$ python -q
>>> import numpy as np
>>> np.set_printoptions(precision=3, suppress=True, linewidth=160)
>>> q, _ = np.linalg.qr(np.array([[-0.2, 1.8, -0.1], [0.3, -0.5, 0.8], [0.0, -0.3, -0.1]]))
>>> vecs, _ = np.linalg.qr(np.array([[0.6, -1.6, -0.5, 0.3, -0.3],
...     [0.6, 0.1, -0.3, 0.8, 2.6],
...     [-0.9, 0.9, 2.0, 0.1, 0.3],
...     [-0.1, -0.3, 0.1, 1.2, -0.7],
...     [0.4, -1.1, -0.4, -1.1, -0.7]]))
>>> s = 3 * 0.2 ** np.arange(3)
>>> W0 = q[:, :3] * s @ vecs[:3]
>>> W0
array([[ 1.005, -0.701,  0.837,  0.46 ,  0.768],
       [-0.989,  1.685, -0.658, -0.495, -1.357],
       [ 0.015, -0.067, -0.168, -0.018,  0.027]])
>>> f = np.array([9, -7, 6])
>>> np.cross(W0[0, :3], W0[1, :3])
array([-0.948, -0.166,  1.   ])
>>> np.polyval(f, W0[0])
array([ 8.059, 15.338,  6.445,  4.684,  5.936])
>>> np.convolve(W0[0], f)
array([  9.048, -13.35 ,  18.474,  -5.93 ,   8.72 ,  -2.621,   4.611])
>>> t3 = np.stack([W0, -3 * W0, W0[::-1]])
>>> t3.shape
(3, 3, 5)
>>> (t3 @ W0.T).shape
(3, 3, 3)
>>> np.linalg.matrix_rank(t3)
array([3, 3, 3])
>>> print(t3.sum(axis=0))
[[-1.996  1.336 -1.842 -0.937 -1.51 ]
 [ 0.989 -1.685  0.658  0.495  1.357]
 [ 0.976 -0.567  1.174  0.496  0.714]]
>>> A2 = W0 / np.linalg.norm(W0, axis=1, keepdims=True)
>>> gram = A2 @ A2.T
>>> (gram - 2 * np.eye(3)).round(6).argmax(axis=1)
array([2, 2, 1])
>>> A = np.load("sample6.npy")
>>> A
array([[ 0.956, -0.222, -0.133,  0.044, -0.133],
       [-0.222, -0.111, -0.667,  0.222, -0.667],
       [-0.133, -0.667,  0.6  ,  0.133, -0.4  ],
       [ 0.044,  0.222,  0.133,  0.956,  0.133],
       [-0.133, -0.667, -0.4  ,  0.133,  0.6  ]])
>>> vec = np.array([3, 7, 8, 2, 8])
>>> np.linalg.inv(A)
array([[ 0.956, -0.222, -0.133,  0.044, -0.133],
       [-0.222, -0.111, -0.667,  0.222, -0.667],
       [-0.133, -0.667,  0.6  ,  0.133, -0.4  ],
       [ 0.044,  0.222,  0.133,  0.956,  0.133],
       [-0.133, -0.667, -0.4  ,  0.133,  0.6  ]])
>>> 5 - np.linalg.matrix_rank(A - np.eye(5), tol=1e-8)
np.int64(4)
>>> round(np.linalg.det(A), 3)
np.float64(-1.0)
>>> M = np.load("out6.npy")
>>> M
array([[-3.,  1.,  0.],
       [ 3.,  7.,  2.],
       [ 0.,  0., -1.]])
>>> f = np.array([5, 0, -2])
>>> A2 = M + np.outer(f, np.eye(3)[2])
>>> np.linalg.matrix_rank(A2 - M)
np.int64(1)
>>> (M + M.T) / 2
array([[-3.,  2.,  0.],
       [ 2.,  7.,  1.],
       [ 0.,  1., -1.]])
>>> np.linalg.matrix_power(M, 3)
array([[-24.,  40.,   6.],
       [120., 376.,  92.],
       [  0.,   0.,  -1.]])
>>> print(np.allclose(M @ M.T, M.T @ M))
False
>>> np.trace(M)
np.float64(3.0)
>>> print(round(np.linalg.det(M), 3))
24.0
>>> round(float(np.abs(np.linalg.eigvals(M)).max()), 3)
7.292
>>> J = np.load("run15.npy")
>>> J
array([[ 1.7, -1.8, -0.4],
       [-0.1,  0.3, -0.3],
       [ 0.4,  0.3,  0.8],
       [-0.8,  1.5,  2.1],
       [-2.1,  1.4, -0.7]])
>>> P = J @ np.linalg.solve(J.T @ J, J.T)
>>> P @ J[:, 0]
array([ 1.7, -0.1,  0.4, -0.8, -2.1])
>>> np.diag(P)
array([0.502, 0.501, 0.454, 0.859, 0.684])
>>> P
array([[ 0.502, -0.258, -0.161, -0.187, -0.35 ],
       [-0.258,  0.501,  0.342, -0.258, -0.021],
       [-0.161,  0.342,  0.454,  0.127, -0.299],
       [-0.187, -0.258,  0.127,  0.859, -0.061],
       [-0.35 , -0.021, -0.299, -0.061,  0.684]])
>>> np.round(np.linalg.eigvalsh(P), 3) + 0
array([0., 0., 1., 1., 1.])
>>> np.allclose(P @ P, P)
True
>>> A2 = np.c_[J[:, :2] @ np.array([[2, -3], [-1, -1]]), np.array([-2, -3, 2, 0, 1])]
>>> A2.round(3) + 0
array([[ 5.2, -3.3, -2. ],
       [-0.5,  0. , -3. ],
       [ 0.5, -1.5,  2. ],
       [-3.1,  0.9,  0. ],
       [-5.6,  4.9,  1. ]])
>>> np.linalg.norm(np.linalg.qr(J)[0].T @ A2, axis=0) ** 2 / ((A2 ** 2).sum(axis=0) + 1e-12)
array([1.   , 1.   , 0.192])
>>> np.round(np.linalg.norm(A2 - J @ np.linalg.lstsq(J, A2)[0], axis=0), 3) + 0
array([0.   , 0.   , 3.814])
>>> np.linalg.matrix_rank(np.c_[J, A2])
np.int64(4)
>>> rng = np.random.default_rng(782)
>>> z = rng.integers(0, 2, 5)
>>> E = (z[:, None] == z) * 2 + np.eye(5)
>>> E
array([[3., 2., 0., 2., 2.],
       [2., 3., 0., 2., 2.],
       [0., 0., 3., 0., 0.],
       [2., 2., 0., 3., 2.],
       [2., 2., 0., 2., 3.]])
>>> # symmetric, so the eigenvalues are real
>>> q, vecs = np.linalg.qr(E[:, :2])[0], np.linalg.qr(E[:, 2:])[0]
>>> s = np.linalg.svd(q.T @ vecs, compute_uv=False)
>>> print((s > 0.9).sum())
1
>>> np.round(np.linalg.norm(q @ q.T - vecs @ vecs.T, 2), 3)
np.float64(1.0)
>>> round(np.linalg.det(E), 3)
np.float64(27.0)
>>> np.linalg.matrix_power(E, 3)
array([[183., 182.,   0., 182., 182.],
       [182., 183.,   0., 182., 182.],
       [  0.,   0.,  27.,   0.,   0.],
       [182., 182.,   0., 183., 182.],
       [182., 182.,   0., 182., 183.]])
>>> np.sort(np.abs(np.linalg.eigvals(E)))
array([1., 1., 1., 3., 9.])
>>> np.round(np.linalg.det(E), 3)
np.float64(27.0)
>>> np.sort(np.linalg.eigvals(E).real)
array([1., 1., 1., 3., 9.])
>>> E @ E
array([[21., 20.,  0., 20., 20.],
       [20., 21.,  0., 20., 20.],
       [ 0.,  0.,  9.,  0.,  0.],
       [20., 20.,  0., 21., 20.],
       [20., 20.,  0., 20., 21.]])
>>> P = np.triu(np.array([[1, 2, 0, 2, 0],
...     [-1, 1, 2, 0, -1],
...     [-2, -1, 2, 1, -2],
...     [2, -1, 1, -2, -1],
...     [1, 2, 2, -2, -2]]), 1) + np.eye(5)
>>> A2 = P @ E @ np.linalg.inv(P)
>>> print(A2)
[[ 11. -10.  20. -30.  10.]
 [  0.   1.   4.  -4.   4.]
 [ -2.   2.  -1.   4.   0.]
 [  0.   0.   0.   1.   0.]
 [  2.  -2.   4.  -6.   3.]]
>>> np.round(np.linalg.det(A2), 3)
np.float64(27.0)
>>> P @ E - E @ P
array([[ 8.,  4., -4.,  4., 12.],
       [-2., -6.,  0., -6.,  2.],
       [-2., -2.,  0., -4.,  2.],
       [-2., -6., -4., -6.,  2.],
       [ 0., -4., -4., -4.,  4.]])
>>> np.linalg.matrix_rank(A2)
np.int64(5)
>>> m1 = np.load("arr.npy")
>>> print(m1)
[[ 0.362 -0.072 -0.217  0.362 -0.217]
 [-0.072  0.014  0.043 -0.072  0.043]
 [-0.217  0.043  0.13  -0.217  0.13 ]
 [ 0.362 -0.072 -0.217  0.362 -0.217]
 [-0.217  0.043  0.13  -0.217  0.13 ]]
>>> # column 3 repeats column 0
>>> np.einsum("ii->", m1)
np.float64(1.0)
>>> round(float(np.linalg.det(2 * m1)), 3), round(float(np.linalg.det(m1)), 3)
(0.0, 0.0)
>>> np.kron(np.eye(2, dtype=int), m1)
array([[ 0.362, -0.072, -0.217,  0.362, -0.217,  0.   , -0.   , -0.   ,  0.   , -0.   ],
       [-0.072,  0.014,  0.043, -0.072,  0.043, -0.   ,  0.   ,  0.   , -0.   ,  0.   ],
       [-0.217,  0.043,  0.13 , -0.217,  0.13 , -0.   ,  0.   ,  0.   , -0.   ,  0.   ],
       [ 0.362, -0.072, -0.217,  0.362, -0.217,  0.   , -0.   , -0.   ,  0.   , -0.   ],
       [-0.217,  0.043,  0.13 , -0.217,  0.13 , -0.   ,  0.   ,  0.   , -0.   ,  0.   ],
       [ 0.   , -0.   , -0.   ,  0.   , -0.   ,  0.362, -0.072, -0.217,  0.362, -0.217],
       [-0.   ,  0.   ,  0.   , -0.   ,  0.   , -0.072,  0.014,  0.043, -0.072,  0.043],
       [-0.   ,  0.   ,  0.   , -0.   ,  0.   , -0.217,  0.043,  0.13 , -0.217,  0.13 ],
       [ 0.   , -0.   , -0.   ,  0.   , -0.   ,  0.362, -0.072, -0.217,  0.362, -0.217],
       [-0.   ,  0.   ,  0.   , -0.   ,  0.   , -0.217,  0.043,  0.13 , -0.217,  0.13 ]])
>>> round(np.linalg.det(m1.T), 3)
np.float64(0.0)
>>> r = np.linalg.matrix_rank(m1)
>>> r
np.int64(1)
>>> N = np.linalg.svd(m1)[2][r:].T
>>> N.shape
(5, 4)
>>> print(N @ N.T)
[[ 0.638  0.072  0.217 -0.362  0.217]
 [ 0.072  0.986 -0.043  0.072 -0.043]
 [ 0.217 -0.043  0.87   0.217 -0.13 ]
 [-0.362  0.072  0.217  0.638  0.217]
 [ 0.217 -0.043 -0.13   0.217  0.87 ]]
>>> [int(np.linalg.matrix_rank(np.delete(m1, i, axis=0))) for i in range(5)]
[1, 1, 1, 1, 1]
>>> np.linalg.matrix_rank(m1.T @ m1), np.linalg.matrix_rank(m1 @ m1.T)
(np.int64(1), np.int64(1))
>>> K = np.load("data.npy")
>>> K
array([[ 2.098,  3.534,  1.001, -3.09 ],
       [ 1.851,  3.411,  1.082, -2.831],
       [ 1.77 ,  4.479,  0.888, -3.398],
       [ 2.611,  4.332,  1.581, -2.888],
       [ 2.888,  4.44 ,  0.61 , -2.809],
       [ 4.936,  2.542,  1.501,  2.541],
       [ 4.903,  2.38 ,  0.951,  2.398],
       [ 4.707,  1.789,  0.691,  1.205],
       [ 4.908,  1.967,  0.623,  1.783],
       [ 5.042,  1.96 ,  1.299,  2.589],
       [ 0.143,  0.558, -4.264,  1.125],
       [-0.784,  1.455, -4.165,  0.609],
       [ 0.412,  0.932, -4.334,  0.666],
       [-0.815,  0.846, -3.236,  1.184],
       [-0.123,  0.738, -3.749,  0.585]])
>>> A2 = np.c_[K[:, :2] @ np.array([[1, 1], [1, -1]]), np.array([3, 1, 0, 1, 3, 0, 3, 3, 3, 3, 1, 1, 1, 2, 0])]
>>> A2
array([[ 5.632, -1.436,  3.   ],
       [ 5.262, -1.56 ,  1.   ],
       [ 6.249, -2.709,  0.   ],
       [ 6.943, -1.721,  1.   ],
       [ 7.328, -1.552,  3.   ],
       [ 7.478,  2.394,  0.   ],
       [ 7.283,  2.523,  3.   ],
       [ 6.496,  2.918,  3.   ],
       [ 6.875,  2.941,  3.   ],
       [ 7.002,  3.082,  3.   ],
       [ 0.701, -0.415,  1.   ],
       [ 0.671, -2.239,  1.   ],
       [ 1.344, -0.52 ,  1.   ],
       [ 0.031, -1.661,  2.   ],
       [ 0.615, -0.861,  0.   ]])
>>> np.linalg.matrix_rank(A2)
np.int64(3)
>>> z = A2[:, 0] > np.median(A2[:, 0])
>>> f = A2[z].mean(axis=0) - A2[~z].mean(axis=0)
>>> np.argsort(-np.abs(f).round(6), kind="stable")
array([0, 1, 2])
>>> z.astype(int)
array([0, 0, 0, 1, 1, 1, 1, 1, 1, 1, 0, 0, 0, 0, 0])
>>> ((A2 - A2.mean(axis=0)) @ f > 0).astype(int)
array([1, 0, 0, 1, 1, 1, 1, 1, 1, 1, 0, 0, 0, 0, 0])
>>> W1 = np.array([[3, 2, 2, 1, 0, 0], [0, 3, 3, 1, 3, 2], [1, 1, 3, 1, 2, 0]])
>>> b = np.array([7, 1, 8, -7, -7, 8])
>>> act = np.maximum(J @ W1 + b, 0)
>>> act
array([[11.7,  0. ,  4.8,  0. ,  0. ,  4.4],
       [ 6.4,  1.4,  7.8,  0. ,  0. ,  8.6],
       [ 9. ,  3.5, 12.1,  0. ,  0. ,  8.6],
       [ 6.7,  6. , 17.2,  0. ,  1.7, 11. ],
       [ 0. ,  0.3,  5.9,  0. ,  0. , 10.8]])
>>> (act > 0).astype(int)
array([[1, 0, 1, 0, 0, 1],
       [1, 1, 1, 0, 0, 1],
       [1, 1, 1, 0, 0, 1],
       [1, 1, 1, 0, 1, 1],
       [0, 1, 1, 0, 0, 1]])
>>> cent = np.array([[0, -1, -2],
...     [-1, 0, 2],
...     [-2, 0, 0],
...     [-1, 1, 2],
...     [-2, -2, 2],
...     [1, 2, 1]])
>>> act @ cent
array([[ -5.2,  -2.9, -19. ],
       [ -8.4,  10.8,  -1.4],
       [-19.1,   8.2,  -2.4],
       [-32.8,  11.9,  13. ],
       [ -1.3,  21.6,  11.4]])
>>> P = K @ np.linalg.solve(K.T @ K, K.T)
>>> np.round(np.linalg.eigvalsh(P), 3) + 0
array([0., 0., 0., 0., 0., 0., 0., 0., 0., 0., 0., 1., 1., 1., 1.])
>>> vals, vecs = np.linalg.eigh(m1)
>>> vals.round(3) + 0
array([0., 0., 0., 0., 1.])
>>> np.unique(vals.round(6) + 0, return_counts=True)[1]
array([4, 1])
>>> np.round(vecs.T @ m1 @ vecs, 3) + 0
array([[0., 0., 0., 0., 0.],
       [0., 0., 0., 0., 0.],
       [0., 0., 0., 0., 0.],
       [0., 0., 0., 0., 0.],
       [0., 0., 0., 0., 1.]])
>>> print(vecs @ np.diag(vals) @ vecs.T)
[[ 0.362 -0.072 -0.217  0.362 -0.217]
 [-0.072  0.014  0.043 -0.072  0.043]
 [-0.217  0.043  0.13  -0.217  0.13 ]
 [ 0.362 -0.072 -0.217  0.362 -0.217]
 [-0.217  0.043  0.13  -0.217  0.13 ]]
>>> data = np.array([[2, 1, 1, 0, 2],
...     [1, 2, 2, 2, 0],
...     [1, 1, 2, 1, 2],
...     [2, 2, 1, 2, 1],
...     [1, 1, 1, 0, 2]])
>>> data[-1] = data[0] + 3 * data[1]
>>> print(data)
[[2 1 1 0 2]
 [1 2 2 2 0]
 [1 1 2 1 2]
 [2 2 1 2 1]
 [5 7 7 6 2]]
>>> np.linalg.norm(A, axis=0)
array([1., 1., 1., 1., 1.])
>>> print(np.linalg.svd(A, compute_uv=False))
[1. 1. 1. 1. 1.]
>>> np.round(A.T @ A, 3) + 0
array([[1., 0., 0., 0., 0.],
       [0., 1., 0., 0., 0.],
       [0., 0., 1., 0., 0.],
       [0., 0., 0., 1., 0.],
       [0., 0., 0., 0., 1.]])
>>> np.linalg.pinv(A)
array([[ 0.956, -0.222, -0.133,  0.044, -0.133],
       [-0.222, -0.111, -0.667,  0.222, -0.667],
       [-0.133, -0.667,  0.6  ,  0.133, -0.4  ],
       [ 0.044,  0.222,  0.133,  0.956,  0.133],
       [-0.133, -0.667, -0.4  ,  0.133,  0.6  ]])
>>> Uu, s, Vh = np.linalg.svd(data)
>>> np.argmax(s[:-1] / (s[1:] + 1e-6)) + 1
np.int64(4)
>>> A2 = Uu[:, :4] @ np.diag(s[:4]) @ Vh[:4]
>>> np.round(np.linalg.norm(data - A2) / np.linalg.norm(data), 3)
np.float64(0.0)
>>> np.linalg.matrix_rank(data, rtol=0.05)
np.int64(4)
>>> round(float(np.abs(data - A2).max()), 3)
0.0
>>> A2.round(3) + 0
array([[2., 1., 1., 0., 2.],
       [1., 2., 2., 2., 0.],
       [1., 1., 2., 1., 2.],
       [2., 2., 1., 2., 1.],
       [5., 7., 7., 6., 2.]])
>>> A2 = np.array([[1, -3, 3], [3, 1, 3], [-2, -3, 1], [2, -1, -3], [-1, 3, -3]])
>>> np.linalg.matrix_rank(data @ A2)
np.int64(3)
>>> np.einsum("ik,kj->ji", data, A2)
array([[  1,   7,   0,   9,  22],
       [ -2,  -9,  -3,  -6, -29],
       [  4,   5,  -1,   4,  19]])
>>> np.linalg.matrix_rank(np.vstack([data, A2.T]))
np.int64(5)
>>> np.einsum("ik,kj->ij", data, A2)
array([[  1,  -2,   4],
       [  7,  -9,   5],
       [  0,  -3,  -1],
       [  9,  -6,   4],
       [ 22, -29,  19]])
